% python3 -q
>>> import numpy as np
>>> np.set_printoptions(suppress=True, linewidth=160)
>>> data = np.loadtxt("arr.csv", delimiter=",")
>>> data
array([[ -8.588,  -0.691,  -2.201,  -2.676,   3.503],
       [  7.806,   1.708,   2.786,   3.181,  -4.406],
       [  3.614,  -2.614,  -2.045,   0.283,  -1.082],
       [ -7.203,  -2.696,  -4.876,  -3.238,   3.603],
       [ -6.389,   1.195,   0.815,  -1.92 ,   3.459],
       [ -1.589,   0.179,   1.023,  -0.916,   2.08 ],
       [  4.205,  -1.889,  -1.385,  -0.005,  -0.017],
       [  3.014,  -1.192,  -3.056,   1.993,  -5.213],
       [ -3.812,  -0.422,  -2.064,  -0.565,  -0.199],
       [  2.571,   3.988,   5.518,   1.22 ,   0.395],
       [ -5.204,  -2.093,  -3.308,  -2.994,   4.224],
       [ -3.213,  -2.211,  -3.8  ,  -0.928,  -0.318],
       [  0.613,   2.088,   4.018,  -0.099,   2.123],
       [ -1.183,   1.889,   0.682,   0.906,  -1.712],
       [  1.595,  -2.424,  -3.996,   0.36 ,  -2.376],
       [  6.366,   0.825,   1.191,   1.063,  -0.684],
       [  4.197,   0.785,   1.939,   1.307,  -1.306],
       [ -4.804,   1.018,  -0.21 ,  -1.027,   1.397],
       [  3.797,   4.156,   4.305,   1.684,  -0.92 ],
       [ -1.988,   3.267,   4.139,   0.016,   1.657],
       [  5.221,  -1.003,  -2.81 ,   3.111,  -7.125],
       [  0.411,  -1.01 ,  -3.564,   0.527,  -2.517],
       [-10.977,   0.478,  -0.605,  -3.123,   4.7  ],
       [ -0.213,   4.375,   4.511,   1.479,  -1.103],
       [ -2.815,  -0.143,  -1.274,  -0.506,   0.104],
       [ -2.008,   0.323,   1.499,  -0.786,   1.997],
       [ -5.618,   1.938,   2.879,  -2.677,   6.278],
       [  3.799,  -3.506,  -3.578,   0.394,  -1.995],
       [  2.039,   0.27 ,   2.314,   0.691,  -0.331],
       [ -5.347,  -0.695,  -1.407,  -2.272,   3.492],
       [  0.779,   0.307,  -0.715,   0.564,  -1.398],
       [ -4.166,  -3.301,  -4.198,  -1.33 ,   0.109],
       [ -0.617,  -0.404,  -1.311,  -0.199,  -0.208]])
>>> z = data[:, 2] > np.median(data[:, 2])
>>> f = data[z].mean(axis=0) - data[~z].mean(axis=0)
>>> z.astype(int)
array([0, 1, 0, 0, 1, 1, 0, 0, 0, 1, 0, 0, 1, 1, 0, 1, 1, 1, 1, 1, 0, 0, 1, 1, 0, 1, 1, 0, 1, 0, 0, 0, 0])
>>> Xc = (data - data.mean(axis=0)) / data.std(axis=0)
>>> np.argwhere(np.abs(Xc) > 2)
array([[ 1,  3],
       [20,  4],
       [22,  0],
       [23,  1],
       [26,  4]])
>>> b = np.linalg.lstsq(np.delete(Xc, 1, axis=1), Xc[:, 1])[0]
>>> round(float(1 - np.var(Xc[:, 1] - np.delete(Xc, 1, axis=1) @ b)), 3)
0.982
>>> np.abs(b).argmax()
np.int64(2)
>>> B = data / np.sqrt((data ** 2).mean(axis=1, keepdims=True))
>>> np.linalg.matrix_rank(data - data.mean(axis=1, keepdims=True))
np.int64(4)
>>> np.round(np.linalg.norm(B, axis=1), 3)
array([2.236, 2.236, 2.236, 2.236, 2.236, 2.236, 2.236, 2.236, 2.236, 2.236, 2.236, 2.236, 2.236, 2.236, 2.236, 2.236, 2.236, 2.236, 2.236, 2.236, 2.236,
       2.236, 2.236, 2.236, 2.236, 2.236, 2.236, 2.236, 2.236, 2.236, 2.236, 2.236, 2.236])
>>> dist = np.linalg.norm(data[:, None] - data[None], axis=-1)
>>> np.linalg.matrix_rank(dist ** 2)
np.int64(7)
>>> dist[:5, :5].round(3)
array([[ 0.   , 19.906, 13.505,  3.663,  4.25 ],
       [19.906,  0.   ,  8.89 , 20.217, 17.133],
       [13.505,  8.89 ,  0.   , 12.624, 12.175],
       [ 3.663, 20.217, 12.624,  0.   ,  7.067],
       [ 4.25 , 17.133, 12.175,  7.067,  0.   ]])
>>> np.flatnonzero(dist[26] < dist.mean() / 2)
array([ 4, 26])
>>> dist.shape
(33, 33)
>>> gram = np.cov(data, rowvar=False)
>>> np.round(np.polyfit(data[:, 2], data[:, 4], 1), 3)
array([0.135, 0.224])
>>> round(float(np.corrcoef(data[:, 2], data[:, 4])[0, 1]), 3)
0.137
>>> np.round(np.linalg.eigvalsh(gram)[::-1], 3) + 0
array([29.738, 13.093,  2.355,  0.167,  0.   ])
>>> np.argwhere(np.triu(np.abs(np.corrcoef(data.T)) > 0.8, 1))
array([[0, 3],
       [1, 2],
       [3, 4]])
>>> np.argsort(-data.std(axis=0).round(6), kind="stable")
array([0, 2, 4, 1, 3])
>>> np.round(data.std(axis=0), 3)
array([4.503, 2.078, 2.904, 1.672, 2.856])
>>> np.round(np.corrcoef(data.T), 3)
array([[ 1.   ,  0.103,  0.236,  0.899, -0.78 ],
       [ 0.103,  1.   ,  0.927,  0.296,  0.097],
       [ 0.236,  0.927,  1.   ,  0.31 ,  0.137],
       [ 0.899,  0.296,  0.31 ,  1.   , -0.894],
       [-0.78 ,  0.097,  0.137, -0.894,  1.   ]])
>>> q, _ = np.linalg.qr(np.array([[0.5, 2.1, -0.7], [-1.1, 1.8, -0.3], [1.3, 0.1, 2.1]]))
>>> vecs, _ = np.linalg.qr(np.array([[-1.5, 0.5, 0.3, 1.5, 0.0, 0.9, -0.1, -0.7],
...     [-0.8, -0.4, 1.4, 0.4, 0.5, 1.6, 0.9, 0.2],
...     [-0.2, 0.2, 1.1, 0.9, 1.3, -1.1, 1.1, 0.5],
...     [-0.7, 0.6, -0.8, -0.3, 1.9, -0.6, -0.7, -0.1],
...     [3.0, 0.5, -1.1, 0.1, -1.2, 1.4, -0.5, 1.3],
...     [1.1, 1.2, -0.8, 0.0, 0.3, 0.1, -1.1, -0.8],
...     [-1.3, -0.5, 0.9, -1.2, -1.7, -0.3, -1.6, 1.0],
...     [-0.6, -1.1, 2.7, 1.7, -0.8, -0.3, 0.9, -0.7]]))
>>> sv = 10 * 0.7 ** np.arange(3)
>>> arr = q[:, :3] * sv @ vecs[:3]
>>> arr.round(3)
array([[ 2.346, -0.849,  3.844, -0.11 , -0.832,  4.567,  1.37 ,  1.492],
       [-1.697,  3.632, -1.662,  3.592, -3.126,  3.281, -1.191, -2.696],
       [ 2.833, -2.696,  0.049, -4.081,  4.747,  3.198, -0.812, -0.153]])
>>> t3 = np.stack([arr, -2 * arr, arr[::-1]])
>>> np.round(np.linalg.norm(t3, axis=(1, 2)), 3)
array([13.153, 26.307, 13.153])
>>> t3.shape
(3, 3, 8)
>>> np.linalg.matrix_rank(t3)
array([3, 3, 3])
>>> (t3 @ arr.T).shape
(3, 3, 3)
>>> np.round(arr.reshape(2, -1), 3)
array([[ 2.346, -0.849,  3.844, -0.11 , -0.832,  4.567,  1.37 ,  1.492, -1.697,  3.632, -1.662,  3.592],
       [-3.126,  3.281, -1.191, -2.696,  2.833, -2.696,  0.049, -4.081,  4.747,  3.198, -0.812, -0.153]])
>>> np.round(arr.reshape(-1, 2), 3)
array([[ 2.346, -0.849],
       [ 3.844, -0.11 ],
       [-0.832,  4.567],
       [ 1.37 ,  1.492],
       [-1.697,  3.632],
       [-1.662,  3.592],
       [-3.126,  3.281],
       [-1.191, -2.696],
       [ 2.833, -2.696],
       [ 0.049, -4.081],
       [ 4.747,  3.198],
       [-0.812, -0.153]])
>>> arr.reshape(3, 9)
Traceback (most recent call last):
  File "<python-input-40>", line 1, in <module>
    arr.reshape(3, 9)
    ~~~~~~~~~~~^^^^^^
ValueError: cannot reshape array of size 24 into shape (3,9)
>>> t3 = arr.reshape(3, 2, -1)
>>> t3.shape
(3, 2, 4)
>>> np.round(t3.sum(axis=1), 3)
array([[ 1.514,  3.718,  5.214,  1.381],
       [-4.823,  6.913, -2.852,  0.896],
       [ 7.581,  0.502, -0.763, -4.234]])
>>> np.einsum("ihd,jhd->hij", t3, t3).shape
(2, 3, 3)
>>> np.round(np.einsum("ihd,ihd->ih", t3, t3), 3)
array([[21.013, 25.648],
       [31.733, 29.216],
       [31.951, 33.448]])
>>> np.round(np.linalg.norm(arr), 3)
np.float64(13.153)
>>> np.round(arr.mean(axis=0), 3)
array([ 1.161,  0.029,  0.744, -0.2  ,  0.263,  3.682, -0.211, -0.452])
>>> np.round(np.linalg.svd(arr, compute_uv=False), 3)
array([10. ,  7. ,  4.9])
>>> arr.shape
(3, 8)
>>> arr[:, 8]
Traceback (most recent call last):
  File "<python-input-50>", line 1, in <module>
    arr[:, 8]
    ~~~^^^^^^
IndexError: index 8 is out of bounds for axis 1 with size 8
>>> B = arr / np.sqrt((arr ** 2).mean(axis=1, keepdims=True))
>>> np.linalg.matrix_rank(B) == np.linalg.matrix_rank(arr)
np.True_
>>> J = np.load("a.npy")
>>> J
array([[ 0.06 ,  0.04 , -0.422, -0.07 , -0.749,  0.919,  0.291,  0.948],
       [-0.744,  0.617, -0.744, -0.235, -0.664,  0.997,  0.964,  0.999],
       [-0.744,  0.558, -0.397, -0.149,  0.273,  0.883,  0.914,  0.909],
       [-0.06 , -0.08 ,  0.598,  0.11 ,  0.896, -0.984, -0.462, -0.992],
       [-0.493,  0.363, -0.371, -0.11 , -0.149,  0.867,  0.762,  0.9  ],
       [-0.119,  0.149, -0.446, -0.09 , -0.675,  0.932,  0.501,  0.956],
       [ 0.793, -0.578,  0.178,  0.119, -0.716, -0.493, -0.905, -0.493],
       [ 0.178, -0.178,  0.422,  0.09 ,  0.598, -0.915, -0.537, -0.944],
       [-0.06 , -0.07 ,  0.558,  0.1  ,  0.869, -0.976, -0.422, -0.987],
       [-0.446,  0.31 , -0.235, -0.08 ,  0.08 ,  0.664,  0.664,  0.706],
       [ 0.617, -0.414,  0.119,  0.08 , -0.537, -0.345, -0.762, -0.345],
       [-0.915,  0.808, -0.851, -0.327, -0.604,  1.   ,  0.995,  1.   ],
       [ 0.793, -0.647,  0.686,  0.226,  0.397, -0.993, -0.967, -0.997],
       [-0.537,  0.397, -0.397, -0.119, -0.139,  0.89 ,  0.8  ,  0.919],
       [ 0.94 , -0.8  ,  0.47 ,  0.226, -0.766, -0.927, -0.989, -0.941],
       [-0.493,  0.254,  0.319,  0.01 ,  0.859, -0.834,  0.38 , -0.887],
       [-0.716,  0.635, -0.874, -0.291, -0.929,  1.   ,  0.978,  1.   ]])
>>> z = J[:, 2] > np.median(J[:, 2])
>>> f = J[z].mean(axis=0) - J[~z].mean(axis=0)
>>> ((J - J.mean(axis=0)) @ f > 0).astype(int)
array([0, 0, 0, 1, 0, 0, 1, 1, 1, 0, 1, 0, 1, 0, 1, 1, 0])
>>> hat = J @ np.linalg.solve(J.T @ J, J.T)
>>> np.round(np.trace(hat), 3)
np.float64(8.0)
>>> np.round(np.diag(hat), 3)
array([0.282, 0.466, 0.292, 0.56 , 0.2  , 0.271, 0.395, 0.266, 0.351, 0.762, 0.564, 0.645, 0.469, 0.202, 0.801, 0.869, 0.604])
>>> X = np.loadtxt("case14.csv", delimiter=",")
>>> X
array([[ -2.152,   4.014,   4.992,   0.952,  -2.935,   3.963],
       [ 12.992,  -1.921,   6.933,  16.121,   1.048,   9.008],
       [  5.146,   1.877,   8.986,   5.971,  -5.861,  14.028],
       [ -2.985,  -0.136,  -1.972,  -0.951,   2.03 ,  -6.18 ],
       [  6.127,  -6.008,  -5.007,   4.935,   5.975,  -6.115],
       [ -0.175, -11.946,  -3.853,   4.154,   1.099,  -9.135],
       [ -4.03 ,   1.89 ,   4.963,   1.23 ,  -4.022,   2.065]])
>>> gram = X.T @ X
>>> np.linalg.matrix_rank(gram)
np.int64(6)
>>> np.round(np.linalg.svd(X, compute_uv=False) ** 2, 3)
array([936.22 , 536.842,  85.712,  30.369,   0.041,   0.006])
>>> np.round(np.diag(gram), 3)
array([262.626, 205.719, 222.171, 340.473, 101.27 , 456.932])
>>> x = np.array([1, 1, 1, 3, 1, 3])
>>> a = np.maximum(X @ x, 0)
>>> X * (a > 1e-9)[:, None]
array([[-2.152,  4.014,  4.992,  0.952, -2.935,  3.963],
       [12.992, -1.921,  6.933, 16.121,  1.048,  9.008],
       [ 5.146,  1.877,  8.986,  5.971, -5.861, 14.028],
       [-0.   , -0.   , -0.   , -0.   ,  0.   , -0.   ],
       [ 0.   , -0.   , -0.   ,  0.   ,  0.   , -0.   ],
       [-0.   , -0.   , -0.   ,  0.   ,  0.   , -0.   ],
       [-4.03 ,  1.89 ,  4.963,  1.23 , -4.022,  2.065]])
>>> x = np.array([9, 9, 6, 2, 2, -5])
>>> rhs = X @ x
>>> b, lr = np.zeros(6), 1 / np.linalg.norm(X, 2) ** 2
>>> for i in range(12):
...     b -= lr * X.T @ (X @ b - rhs)
...     if i % 2 == 0: print(i, round(np.linalg.norm(X @ b - rhs), 3))
... 
0 74.778
2 63.642
4 55.676
6 49.139
8 43.712
10 39.175
>>> b.round(3)
array([3.942, 3.902, 0.955, 2.917, 2.815, 1.983])
>>> x = np.array([1, 1, 0, 2, 1, 1])
>>> rhs = X @ x
>>> try:
...     np.linalg.solve(X, rhs)
... except np.linalg.LinAlgError as e:
...     print(repr(e))
... 
LinAlgError('Last 2 dimensions of the array must be square')
>>> np.round(np.linalg.lstsq(X, rhs)[0], 3) + 0
array([1., 1., 0., 2., 1., 1.])
>>> rhs.round(3)
array([  4.794,  53.369,  27.132,  -9.173,   9.849, -11.849,  -1.637])
>>> np.round(np.linalg.pinv(X) @ X, 3) + 0
array([[1., 0., 0., 0., 0., 0.],
       [0., 1., 0., 0., 0., 0.],
       [0., 0., 1., 0., 0., 0.],
       [0., 0., 0., 1., 0., 0.],
       [0., 0., 0., 0., 1., 0.],
       [0., 0., 0., 0., 0., 1.]])
>>> rng = np.random.default_rng(65810)
>>> rhs = rhs + 0.3 * rng.normal(size=7)
>>> rhs.round(3)
array([  4.6  ,  53.45 ,  26.638,  -9.561,  10.193, -11.462,  -1.635])
>>> b, *_ = np.linalg.lstsq(X, rhs)
>>> np.round(X.T @ (rhs - X @ b), 3) + 0
array([0., 0., 0., 0., 0., 0.])
>>> b.round()
array([ 0.,  1., -2.,  3.,  0.,  2.])
>>> b.round(3)
array([ 0.345,  1.45 , -1.705,  3.077,  0.365,  1.514])
>>> theta = np.radians(60)
>>> R = np.eye(6)
>>> R[0, 0] = R[2, 2] = np.cos(theta)
>>> R[0, 2], R[2, 0] = -np.sin(theta), np.sin(theta)
>>> R.round(3)
array([[ 0.5  ,  0.   , -0.866,  0.   ,  0.   ,  0.   ],
       [ 0.   ,  1.   ,  0.   ,  0.   ,  0.   ,  0.   ],
       [ 0.866,  0.   ,  0.5  ,  0.   ,  0.   ,  0.   ],
       [ 0.   ,  0.   ,  0.   ,  1.   ,  0.   ,  0.   ],
       [ 0.   ,  0.   ,  0.   ,  0.   ,  1.   ,  0.   ],
       [ 0.   ,  0.   ,  0.   ,  0.   ,  0.   ,  1.   ]])
>>> B = X @ R.T
>>> np.allclose(np.linalg.norm(X, axis=1), np.linalg.norm(B, axis=1))
True
>>> round(float(np.linalg.det(R)), 3), np.trace(R)
(1.0, np.float64(5.0))
>>> np.round(np.linalg.svd(X, compute_uv=False), 3), np.round(np.linalg.svd(B, compute_uv=False), 3)
(array([30.598, 23.17 ,  9.258,  5.511,  0.203,  0.077]), array([30.598, 23.17 ,  9.258,  5.511,  0.203,  0.077]))
>>> np.round(np.abs(B - X).max(axis=0), 3)
array([12.5 ,  0.  ,  7.81,  0.  ,  0.  ,  0.  ])
>>> feats = np.load("m.npy")
>>> feats.round(3)
array([[-12.988,  -5.509, -13.673, -15.81 ,  -5.509, -15.509,  -1.718],
       [-11.18 ,  -5.168, -11.124, -13.324,  -5.168, -12.846,  -0.498],
       [ -9.323,  -4.765,  -8.565, -10.807,  -4.765, -10.153,   0.592],
       [ -6.166,  -3.884,  -4.453,  -6.66 ,  -3.884,  -5.747,   1.871],
       [ -4.095,  -3.047,  -2.096,  -4.111,  -3.047,  -3.112,   2.015],
       [ -3.679,  -2.833,  -1.688,  -3.629,  -2.833,  -2.633,   1.933],
       [ -2.409,  -2.029,  -0.69 ,  -2.261,  -2.029,  -1.366,   1.359],
       [ -0.765,  -0.626,  -0.149,  -0.731,  -0.626,  -0.357,   0.19 ],
       [ -0.67 ,  -0.543,  -0.133,  -0.644,  -0.543,  -0.314,   0.146],
       [  0.45 ,   0.319,   0.132,   0.463,   0.319,   0.239,   0.06 ],
       [  1.074,   0.704,   0.383,   1.142,   0.704,   0.618,   0.314],
       [  3.052,   1.618,   1.591,   3.5  ,   1.618,   2.13 ,   1.924],
       [  4.087,   1.98 ,   2.394,   4.81 ,   1.98 ,   3.055,   3.041],
       [  6.37 ,   2.625,   4.415,   7.805,   2.625,   5.29 ,   5.837],
       [  6.381,   2.627,   4.425,   7.82 ,   2.627,   5.301,   5.85 ],
       [ 23.949,   5.261,  24.081,  32.417,   5.261,  25.835,  31.553]])
>>> # null space of dimension 4
>>> np.linalg.matrix_rank(X, rtol=0.1)
np.int64(4)
>>> np.round(np.abs(np.linalg.svd(X)[2][-1]), 3)
array([0.464, 0.292, 0.122, 0.004, 0.71 , 0.425])
>>> round(np.log10(np.linalg.cond(X)))
3
>>> np.argsort(-np.linalg.norm(X, axis=0).round(6), kind="stable")[:3]
array([5, 3, 0])
>>> round(float(np.linalg.norm(X, 2) / np.linalg.norm(X)), 3)
0.768
>>> [round(float(x), 3) for x in np.linalg.svd(X, compute_uv=False)[:3]]
[30.598, 23.17, 9.258]
>>> np.linalg.cond(X) > 100
np.True_
